$ python3 -q
>>> import numpy as np
>>> from numpy import linalg as LA
>>> np.set_printoptions(precision=1, suppress=True, linewidth=160)
>>> def tidy(a):
...     return np.round(a, 1) + 0
... 
>>> m1 = np.array([[3, 3, -3, 1, -3, 2, -2],
...     [0, -3, -2, -2, 2, 0, 3],
...     [-2, -1, -2, 2, -2, -2, 0],
...     [-1, 1, 3, 3, -2, 1, 1],
...     [-3, -2, 3, 0, 1, -3, 3],
...     [1, -1, 2, -2, 2, 1, 3],
...     [1, -2, 3, 1, 1, 3, 1]])
>>> m1
array([[ 3,  3, -3,  1, -3,  2, -2],
       [ 0, -3, -2, -2,  2,  0,  3],
       [-2, -1, -2,  2, -2, -2,  0],
       [-1,  1,  3,  3, -2,  1,  1],
       [-3, -2,  3,  0,  1, -3,  3],
       [ 1, -1,  2, -2,  2,  1,  3],
       [ 1, -2,  3,  1,  1,  3,  1]])
>>> Uu, sv, VT = LA.svd(m1)
>>> np.argmax(sv[:-1] / (sv[1:] + 1e-6)) + 1
np.int64(6)
>>> A2 = Uu[:, :6] @ np.diag(sv[:6]) @ VT[:6]
>>> tidy(A2)
array([[ 3.,  3., -3.,  1., -3.,  2., -2.],
       [ 0., -3., -2., -2.,  2.,  0.,  3.],
       [-2., -1., -2.,  2., -2., -2.,  0.],
       [-1.,  1.,  3.,  3., -2.,  1.,  1.],
       [-3., -2.,  3.,  0.,  1., -3.,  3.],
       [ 1., -1.,  2., -2.,  2.,  1.,  3.],
       [ 1., -2.,  3.,  1.,  1.,  3.,  1.]])
>>> tidy(np.abs(m1 - A2).max())
np.float64(0.0)
>>> LA.matrix_rank(A2)
np.int64(6)
>>> LA.matrix_rank(m1, rtol=0.05)
np.int64(6)
>>> tidy(LA.norm(A2, 2) / LA.norm(A2))
np.float64(0.7)
>>> LA.matrix_rank(A2, rtol=0.1)
np.int64(5)
>>> LA.cond(A2) > 100
np.True_
>>> np.argsort(-LA.norm(A2, axis=0).round(6), kind="stable")[:3]
array([2, 6, 1])
>>> [round(float(x), 1) for x in LA.svd(A2, compute_uv=False)[:3]]
[10.1, 6.9, 6.7]
